$ python3 -q
>>> import numpy as np
>>> np.set_printoptions(precision=4, suppress=True, linewidth=100)
>>> F = np.load("layer17.npy")
>>> print(F)
[[ 12.7133 -16.4426  13.2182]
 [ 10.1949 -13.6862  11.083 ]
 [  8.9436 -12.3034  10.0191]
 [  5.1251  -7.999    6.7432]
 [  3.1508  -5.6871   5.007 ]
 [  2.38    -4.7541   4.3101]
 [  1.4438  -3.5807   3.4345]
 [  0.1148  -1.7436   2.0459]
 [ -0.068   -1.4497   1.8157]
 [ -0.5161  -0.3606   0.853 ]
 [ -0.0588  -0.0009   0.0589]
 [  0.1312  -0.0036  -0.1322]
 [  0.6233  -0.0356  -0.7248]
 [  1.1825   0.5508  -3.7863]
 [  0.6034   1.6841  -6.5876]
 [  0.5917   1.7022  -6.6271]
 [ -1.1739   4.0942 -11.2786]
 [ -4.8793   8.4873 -18.604 ]
 [ -5.182    8.8328 -19.1479]
 [ -7.7393  11.7101 -23.5644]]
>>> dist = np.linalg.norm(F[:, None] - F[None], axis=-1)
>>> np.flatnonzero(dist[4] < dist.mean() / 2)
array([3, 4, 5, 6, 7, 8])
>>> (dist + 1e9 * np.eye(20)).round(6).argmin(axis=1)
array([ 1,  2,  1,  4,  5,  4,  5,  8,  7, 10, 11, 10, 11, 14, 15, 14, 15, 18, 17, 18])
>>> C2 = np.cov(F, rowvar=False)
>>> print(np.linalg.eigvalsh(C2)[::-1])
[174.304    5.8137   0.3018]
>>> np.corrcoef(F.T)
array([[ 1.    , -0.979 ,  0.8933],
       [-0.979 ,  1.    , -0.9527],
       [ 0.8933, -0.9527,  1.    ]])
>>> print(C2.shape)
(3, 3)
>>> print(np.polyfit(F[:, 1], F[:, 2], 1))
[-1.3263 -3.648 ]
>>> print(np.round(np.corrcoef(F[:, 1], F[:, 2])[0, 1], 4))
-0.9527
>>> Xc = (F - F.mean(axis=0)) / F.std(axis=0)
>>> Xc.std(axis=0)
array([1., 1., 1.])
>>> beta = np.linalg.lstsq(np.delete(Xc, 2, axis=1), Xc[:, 2])[0]
>>> np.round(1 - np.var(Xc[:, 2] - np.delete(Xc, 2, axis=1) @ beta), 4)
np.float64(0.9449)
>>> Q, R = np.linalg.qr(F)
>>> print(np.round(Q.T @ Q, 4) + 0)
[[1. 0. 0.]
 [0. 1. 0.]
 [0. 0. 1.]]
>>> print(R)
[[-22.4552  31.7916 -36.0109]
 [  0.      -6.7337  21.198 ]
 [  0.       0.      16.0734]]
>>> print(np.abs(np.diag(R)))
[22.4552  6.7337 16.0734]
>>> Q @ R
array([[ 12.7133, -16.4426,  13.2182],
       [ 10.1949, -13.6862,  11.083 ],
       [  8.9436, -12.3034,  10.0191],
       [  5.1251,  -7.999 ,   6.7432],
       [  3.1508,  -5.6871,   5.007 ],
       [  2.38  ,  -4.7541,   4.3101],
       [  1.4438,  -3.5807,   3.4345],
       [  0.1148,  -1.7436,   2.0459],
       [ -0.068 ,  -1.4497,   1.8157],
       [ -0.5161,  -0.3606,   0.853 ],
       [ -0.0588,  -0.0009,   0.0589],
       [  0.1312,  -0.0036,  -0.1322],
       [  0.6233,  -0.0356,  -0.7248],
       [  1.1825,   0.5508,  -3.7863],
       [  0.6034,   1.6841,  -6.5876],
       [  0.5917,   1.7022,  -6.6271],
       [ -1.1739,   4.0942, -11.2786],
       [ -4.8793,   8.4873, -18.604 ],
       [ -5.182 ,   8.8328, -19.1479],
       [ -7.7393,  11.7101, -23.5644]])
>>> np.allclose(R.T @ R, F.T @ F)
True
>>> Q, vecs = np.linalg.qr(F[:, :2])[0], np.linalg.qr(F[:, 2:])[0]
>>> sigma = np.linalg.svd(Q.T @ vecs, compute_uv=False)
>>> sigma
array([0.9333])
>>> round(float(np.linalg.norm(Q @ Q.T - vecs @ vecs.T, 2)), 4)
1.0
>>> Q, _ = np.linalg.qr(np.array([[0.1, -0.5, -0.2], [0.1, -1.0, -1.8], [-1.8, -0.8, -0.2]]))
>>> W0 = -3 * Q
>>> W0
array([[ 0.1662,  1.3782, -2.6595],
       [ 0.1662,  2.6553,  1.3863],
       [-2.9908,  0.2241, -0.0707]])
>>> np.allclose(W0, W0.T)
False
>>> print(round(float(np.trace(W0)), 4))
2.7507
>>> (W0 + W0.T) / 2
array([[ 0.1662,  0.7722, -2.8252],
       [ 0.7722,  2.6553,  0.8052],
       [-2.8252,  0.8052, -0.0707]])
>>> W0 @ W0
array([[ 8.2106,  3.2924,  1.6568],
       [-3.6775,  7.5901,  3.1412],
       [-0.2482, -3.5427,  8.2697]])
>>> np.sort(np.abs(np.linalg.eigvals(W0)))
array([3., 3., 3.])
>>> np.round(W0 @ W0.T, 4) + 0
array([[9., 0., 0.],
       [0., 9., 0.],
       [0., 0., 9.]])
>>> np.linalg.norm(W0, axis=0)
array([3., 3., 3.])
>>> np.linalg.pinv(W0)
array([[ 0.0185,  0.0185, -0.3323],
       [ 0.1531,  0.295 ,  0.0249],
       [-0.2955,  0.154 , -0.0079]])
